>>> import numpy as np
>>> import numpy.linalg as la
>>> np.set_printoptions(suppress=True, linewidth=200)
>>> sv = 20 * 0.5 ** np.arange(6)
>>> Q, _ = la.qr(np.array([[3.0, 0.8, 1.6, -0.3, -1.0, 0.9],
...     [1.1, 1.0, 2.8, 0.6, 0.9, 0.0],
...     [1.3, 1.1, 1.2, 0.5, 0.3, -0.1],
...     [-0.1, -0.9, -2.0, 0.2, -0.4, -0.5],
...     [0.2, -0.6, 0.8, 0.7, -1.8, -0.4],
...     [-1.2, -0.3, 0.5, -1.0, -0.6, 0.6]]))
>>> rng = np.random.default_rng(25358)
>>> data = rng.normal(size=(11, 6)) * sv @ Q
>>> print(data.round(3))
[[  4.081   3.865  -3.072   0.059  -5.143  -0.911]
 [-34.414   9.021   4.248  18.561   4.974  -1.359]
 [  8.543   1.873  -2.972   0.303  -2.369  -6.068]
 [ 21.59   -4.857   0.329 -10.566   1.209  -1.263]
 [  2.13   -3.436   3.672  -2.698   2.003  -0.378]
 [ -2.386   9.347  -4.691  11.924  -1.473  -6.484]
 [  9.069  -3.238  -1.888  -8.559  -2.862   5.395]
 [-24.599  14.142  -0.696  19.789  -2.462  -6.729]
 [-18.295  10.002   0.492  10.917   2.1    -1.318]
 [  1.592   8.186  -3.126   9.15   -1.457 -10.384]
 [ 12.841  -2.139  -2.879  -4.965  -5.107  -3.283]]
>>> print(round(la.norm(data, 1), 3), round(float(la.norm(data, np.inf)), 3))
139.54 72.576
>>> print(np.round(la.norm(data, 2), 3))
67.102
>>> print(np.round(la.norm(data, axis=0), 3))
[54.22  24.59   9.709 36.03  10.551 16.674]
>>> print(round(float(data[9] @ data[6]), 3))
-136.328
>>> Q, evecs = la.qr(data[:, :1])[0], la.qr(data[:, 1:])[0]
>>> sv = la.svd(Q.T @ evecs, compute_uv=False)
>>> print(sv.round(3))
[0.995]
>>> print(np.round(la.norm(Q @ Q.T - evecs @ evecs.T, 2), 3))
1.0
